>>> import numpy as np
>>> np.set_printoptions(precision=2, suppress=True, linewidth=160)
>>> def rnd(a):
...     return np.round(a, 2) + 0
... 
>>> u = np.array([-3, 2, 2, 3, 4, 5, -3, 5, -2, 2, 3, 1, 4])
>>> W0 = np.array([np.roll(u, i) for i in range(13)])
>>> print(W0)
[[-3  2  2  3  4  5 -3  5 -2  2  3  1  4]
 [ 4 -3  2  2  3  4  5 -3  5 -2  2  3  1]
 [ 1  4 -3  2  2  3  4  5 -3  5 -2  2  3]
 [ 3  1  4 -3  2  2  3  4  5 -3  5 -2  2]
 [ 2  3  1  4 -3  2  2  3  4  5 -3  5 -2]
 [-2  2  3  1  4 -3  2  2  3  4  5 -3  5]
 [ 5 -2  2  3  1  4 -3  2  2  3  4  5 -3]
 [-3  5 -2  2  3  1  4 -3  2  2  3  4  5]
 [ 5 -3  5 -2  2  3  1  4 -3  2  2  3  4]
 [ 4  5 -3  5 -2  2  3  1  4 -3  2  2  3]
 [ 3  4  5 -3  5 -2  2  3  1  4 -3  2  2]
 [ 2  3  4  5 -3  5 -2  2  3  1  4 -3  2]
 [ 2  2  3  4  5 -3  5 -2  2  3  1  4 -3]]
>>> print(W0 @ (-1.0) ** np.arange(13))
[-13.  21. -19.  25. -21.  17.  -7.   1.   9.  -1.   7.  -3.   7.]
>>> print(rnd(np.sort(np.abs(np.fft.fft(W0[0])))), rnd(np.sort(np.linalg.svd(W0, compute_uv=False))))
[ 2.86  2.86  4.76  4.76  5.36  5.36 10.29 10.29 14.38 14.38 15.52 15.52 23.  ] [ 2.86  2.86  4.76  4.76  5.36  5.36 10.29 10.29 14.38 14.38 15.52 15.52 23.  ]
>>> print(np.allclose(W0 @ W0.T, W0.T @ W0))
True
>>> print(W0 @ np.ones(13))
[23. 23. 23. 23. 23. 23. 23. 23. 23. 23. 23. 23. 23.]
>>> arr = np.load("out14.npy")
>>> print(arr)
[[  -2.11 -119.06  121.4   140.18  -98.84 -118.77  -60.91 -102.28 -140.16  140.24  -20.02 -139.02]
 [  -0.79 -119.18  119.29  140.56  -99.19 -121.2   -58.62 -101.38 -140.04  139.78  -21.12 -139.71]
 [   1.71 -117.19  120.93  138.75 -100.46 -120.65  -60.71 -100.68 -139.8   141.74  -19.22 -141.02]
 [   0.71 -120.11  121.48  140.47 -100.9  -118.93  -60.06  -98.31 -139.73  138.59  -20.14 -139.06]
 [  -2.16 -121.18  119.81  137.59 -100.21 -119.43  -59.24  -99.93 -140.96  141.61  -18.79 -140.05]
 [   0.39 -122.7   118.75  138.91  -99.58 -120.2   -59.01 -101.57 -139.2   141.09  -19.66 -138.97]
 [  -1.07 -119.16  120.55  138.69  -99.46 -121.73  -58.4   -99.73 -141.84  139.4   -18.07 -139.92]
 [  -1.72 -121.41  121.33  140.52  -99.51 -118.93  -58.71  -98.79 -139.71  138.89  -19.96 -138.56]
 [  -0.12 -121.    122.54  139.94  -98.38 -120.61  -59.33  -98.34 -137.66  140.44  -20.41 -140.75]
 [  -0.89 -119.19  119.52  138.99 -100.58 -120.67  -59.27  -99.59 -140.35  140.59  -18.78 -140.59]
 [  -1.76 -118.05  118.76  141.79  -98.94 -120.    -59.29  -98.94 -140.09  138.89  -20.49 -140.93]
 [  -0.71 -118.86  120.8   137.8  -100.83 -119.75  -59.68  -99.12 -139.37  139.6   -19.86 -139.96]
 [  -1.17 -119.99  120.29  141.77  -98.58 -120.61  -58.37 -100.42 -139.45  139.5   -21.29 -141.46]
 [   0.27 -121.85  118.69  140.03  -99.41 -121.73  -59.13  -99.99 -140.62  141.07  -21.22 -140.51]]
>>> u = np.array([3, 0, 2])
>>> print(rnd(np.cross(arr[5, :3], arr[11, :3])))
[-707.53 -131.42 -133.47]
